% ipython --no-banner

In [1]: import numpy as np

In [2]: import numpy.linalg as la

In [3]: np.set_printoptions(suppress=True, linewidth=140)

In [4]: def tidy(a):
   ...:     return np.round(a, 3) + 0
   ...: 

In [5]: K = np.array([[-2, -2, -1, -1],
   ...:     [-3, -1, 0, -2],
   ...:     [-2, -1, 2, -1],
   ...:     [-2, -3, 1, 1],
   ...:     [0, -5, 2, 1],
   ...:     [0, -5, 1, 1],
   ...:     [2, -6, 2, 2],
   ...:     [3, -5, 0, 3],
   ...:     [1, -5, -2, 4],
   ...:     [0, -6, 0, 5],
   ...:     [0, -4, -2, 3],
   ...:     [0, -4, -3, 4],
   ...:     [2, -6, -5, 4],
   ...:     [1, -5, -3, 3],
   ...:     [0, -6, -4, 5],
   ...:     [1, -6, -4, 4]])

In [6]: Q, r_ = la.qr(K)

In [7]: print(tidy(np.abs(np.diag(r_))))
[ 6.403 17.691  8.455  4.077]

In [8]: print(tidy(r_))
[[ 6.403 -6.247 -2.967  6.247]
 [ 0.    17.691  4.209 -9.438]
 [ 0.     0.    -8.455  3.044]
 [ 0.     0.     0.    -4.077]]

In [9]: print(Q.shape, r_.shape)
(16, 4) (4, 4)

In [10]: print(tidy(Q.T @ Q))
[[1. 0. 0. 0.]
 [0. 1. 0. 0.]
 [0. 0. 1. 0.]
 [0. 0. 0. 1.]]

In [11]: print(np.trace(Q @ Q.T))
4.0

In [12]: cen = K - K.mean(axis=0)

In [13]: left, sig, vt = la.svd(cen, full_matrices=False)

In [14]: print(tidy(sig ** 2 / (sig ** 2).sum()))
[0.708 0.219 0.053 0.021]

In [15]: print(np.abs(left[:, 0]).argmax())
2

In [16]: print(tidy((sig ** 2).sum() ** 2 / (sig ** 4).sum()))
1.812

In [17]: print((np.sign(left[:, 0]) == np.sign(left[0, 0])).astype(int))
[1 1 1 1 1 1 1 0 0 0 0 0 0 0 0 0]

In [18]: print(cen.mean(axis=0))
[0. 0. 0. 0.]

In [19]: print(la.matrix_rank(cen))
4

In [20]: feats = np.load("sample6.npy")

In [21]: print(feats)
[[  1   2  -1  -2]
 [  0  38  -1   1]
 [  1  -1 -60   2]
 [  2   0  -2  -1]]

In [22]: M2 = feats[0, 0] * feats[1:] - np.outer(feats[1:, 0], feats[0])

In [23]: print(M2)
[[  0  38  -1   1]
 [  0  -3 -59   4]
 [  0  -4   0   3]]

In [24]: print(np.flatnonzero(~M2.round(6).any(axis=1)))
[]

In [25]: C2 = M2.T @ M2

In [26]: print(la.matrix_rank(C2))
3

In [27]: print(tidy(la.svd(M2, compute_uv=False) ** 2))
[3507.483 1460.072    9.445]

In [28]: C2 = feats.T @ feats

In [29]: print(np.allclose(C2, C2.T))
True

In [30]: print((feats @ feats.T).shape)
(4, 4)

In [31]: print(np.diag(C2))
[   6 1449 3606   10]

In [32]: print(C2)
[[   6    1  -65   -2]
 [   1 1449   20   32]
 [ -65   20 3606 -117]
 [  -2   32 -117   10]]

In [33]: data = np.array([[2, 2, 1, 1, -1, 1],
    ...:     [-2, -2, 1, 1, -2, 0],
    ...:     [-2, 0, 1, 0, -1, 1],
    ...:     [-1, 2, -1, 0, -1, -2],
    ...:     [2, -1, 0, 0, 0, -2],
    ...:     [2, -1, 0, 1, 0, 0]])

In [34]: print(data)
[[ 2  2  1  1 -1  1]
 [-2 -2  1  1 -2  0]
 [-2  0  1  0 -1  1]
 [-1  2 -1  0 -1 -2]
 [ 2 -1  0  0  0 -2]
 [ 2 -1  0  1  0  0]]

In [35]: print(tidy(np.abs(la.svd(data)[2][-1])))
[0.211 0.135 0.45  0.562 0.584 0.278]

In [36]: print(round(np.log10(la.cond(data))))
3

In [37]: left, sig, vt = la.svd(data)

In [38]: print(tidy(sig))
[4.867 3.758 3.461 2.898 0.906 0.012]

In [39]: M2 = left[:, :5] @ np.diag(sig[:5]) @ vt[:5]

In [40]: print(tidy(np.abs(data - M2).max()))
0.005

In [41]: J = np.load("test9.npy")

In [42]: print(J)
[[-5.7 -6.  -7.  -6.   7.   2. ]
 [ 4.  -1.7  8.  -7.   5.   9. ]
 [-7.  -4.  -3.7 -7.   8.  -2. ]
 [-1.   6.   9.  -3.7  0.   9. ]
 [ 5.  -2.   9.   2.  -8.7 -4. ]
 [-6.  -6.  -7.  -6.   7.   2.3]]

In [43]: rng = np.random.default_rng(1995)

In [44]: labels = rng.permutation(6)

In [45]: M2 = data[:, labels] * rng.choice([-1, 1], 6)

In [46]: print(M2)
[[-2  1 -2  1  1  1]
 [ 2  1  2  0  2  1]
 [ 0  0  2  1  1  1]
 [-2  0  1 -2  1 -1]
 [ 1  0 -2 -2  0  0]
 [ 1  1 -2  0  0  0]]

In [47]: left, _, vt = la.svd(data.T @ M2)

In [48]: print(tidy(left @ vt))
[[ 0.  0. -1.  0.  0.  0.]
 [-1.  0.  0.  0.  0.  0.]
 [ 0.  0.  0.  0.  0.  1.]
 [ 0.  1.  0.  0.  0.  0.]
 [ 0.  0.  0.  0. -1.  0.]
 [ 0.  0.  0.  1.  0.  0.]]

In [49]: print(tidy(la.lstsq(data, M2)[0]))
[[ 0.  0. -1.  0.  0.  0.]
 [-1.  0.  0.  0.  0.  0.]
 [ 0.  0.  0.  0.  0.  1.]
 [ 0.  1.  0.  0.  0.  0.]
 [ 0.  0.  0.  0. -1.  0.]
 [ 0.  0.  0.  1.  0.  0.]]

In [50]: vec = np.array([-2, 2, 0, -1, 2, 0])

In [51]: y = J @ vec

In [52]: beta, lr = np.zeros(6), 1 / la.norm(J, 2) ** 2

In [53]: for i in range(25):
    ...:     beta -= lr * J.T @ (J @ beta - y)
    ...:     if i % 5 == 0: print(i, round(la.norm(J @ beta - y), 3))
    ...: 
0 22.04
5 12.661
10 8.837
15 6.667
20 5.298

In [54]: print(tidy(beta))
[-1.905  1.522 -0.327 -0.877  1.507  0.612]

In [55]: F = np.load("layer4.npy")

In [56]: print(F)
[[1 0 0 0 1 2 1]
 [1 0 0 0 1 2 1]
 [2 1 0 1 2 0 1]]

In [57]: M2 = np.array([[3, 2], [-1, 3], [1, 0], [-2, 1], [2, 2], [-1, 1], [-1, 2]])

In [58]: print(F @ M2)
[[ 2  8]
 [ 2  8]
 [ 6 14]]

In [59]: print(M2.T @ F.T)
[[ 2  2  6]
 [ 8  8 14]]

In [60]: print(np.einsum("ik,kj->ij", F, M2))
[[ 2  8]
 [ 2  8]
 [ 6 14]]

In [61]: print(np.vstack([F, M2.T]).shape)
(5, 7)

In [62]: print(np.einsum("ij,ij->i", F, F))
[ 7  7 11]

In [63]: print(la.matrix_rank(np.vstack([F, M2.T])))
4

In [64]: print(la.matrix_rank(F @ M2))
2

In [65]: theta = np.radians(120)

In [66]: r_ = np.eye(7)

In [67]: r_[1, 1] = r_[2, 2] = np.cos(theta)

In [68]: r_[1, 2], r_[2, 1] = -np.sin(theta), np.sin(theta)

In [69]: print(tidy(r_))
[[ 1.     0.     0.     0.     0.     0.     0.   ]
 [ 0.    -0.5   -0.866  0.     0.     0.     0.   ]
 [ 0.     0.866 -0.5    0.     0.     0.     0.   ]
 [ 0.     0.     0.     1.     0.     0.     0.   ]
 [ 0.     0.     0.     0.     1.     0.     0.   ]
 [ 0.     0.     0.     0.     0.     1.     0.   ]
 [ 0.     0.     0.     0.     0.     0.     1.   ]]

In [70]: M2 = F @ r_.T

In [71]: print(tidy(la.svd(F, compute_uv=False)), tidy(la.svd(M2, compute_uv=False)))
[4.442 2.296 0.   ] [4.442 2.296 0.   ]

In [72]: def softmax(z):
    ...:     e = np.exp(z - z.max(axis=-1, keepdims=True))
    ...:     return e / e.sum(axis=-1, keepdims=True)
    ...: 

In [73]: print(tidy(softmax(F[1] + 5)))
[0.147 0.054 0.054 0.054 0.147 0.398 0.147]

In [74]: print(tidy(softmax(F).sum(axis=1)))
[1. 1. 1.]

In [75]: print(tidy(softmax(10 * F[1])))
[0. 0. 0. 0. 0. 1. 0.]

In [76]: scores = F @ F.T / np.sqrt(7)

In [77]: print(tidy(softmax(scores)))
[[0.405 0.405 0.19 ]
 [0.405 0.405 0.19 ]
 [0.086 0.086 0.828]]

In [78]: print(softmax(scores).round(6).argmax(axis=1))
[0 0 2]

In [79]: print(tidy(softmax(scores)[1] @ F))
[1.19 0.19 0.   0.19 1.19 1.62 1.  ]

In [80]: A = np.loadtxt("x.csv", delimiter=",")

In [81]: print(A)
[[ 0.  1. -2. -1.]
 [-1.  0.  0.  2.]
 [ 2.  0.  0.  0.]
 [ 1. -2.  0.  0.]]

In [82]: Q = A.astype(float).copy()

In [83]: for j in range(4):
    ...:     Q[:, j] -= Q[:, :j] @ (Q[:, :j].T @ Q[:, j])
    ...:     Q[:, j] /= la.norm(Q[:, j])
    ...: 

In [84]: print(tidy(Q.T @ A))
[[ 2.449 -0.816  0.    -0.816]
 [ 0.     2.082 -0.961 -0.801]
 [ 0.     0.     1.754  0.702]
 [ 0.     0.     0.     1.789]]

In [85]: M2 = la.inv(A)

In [86]: print(A @ M2)
[[1. 0. 0. 0.]
 [0. 1. 0. 0.]
 [0. 0. 1. 0.]
 [0. 0. 0. 1.]]

In [87]: print(tidy(la.inv(M2)))
[[ 0.  1. -2. -1.]
 [-1.  0.  0.  2.]
 [ 2.  0.  0.  0.]
 [ 1. -2.  0.  0.]]

In [88]: print(tidy(la.det(A) * M2))
[[ 0.  0.  8.  0.]
 [ 0.  0.  4. -8.]
 [-8. -4.  0. -4.]
 [ 0.  8.  4.  0.]]

In [89]: print(M2)
[[ 0.    0.    0.5   0.  ]
 [-0.   -0.    0.25 -0.5 ]
 [-0.5  -0.25 -0.   -0.25]
 [ 0.    0.5   0.25  0.  ]]

In [90]: print((np.abs(M2) > 1e-9).astype(int))
[[0 0 1 0]
 [0 0 1 1]
 [1 1 0 1]
 [0 1 1 0]]

In [91]: print(tidy(la.cond(A)))
2.0

In [92]: print(tidy(la.det(A) * la.det(M2)))
1.0
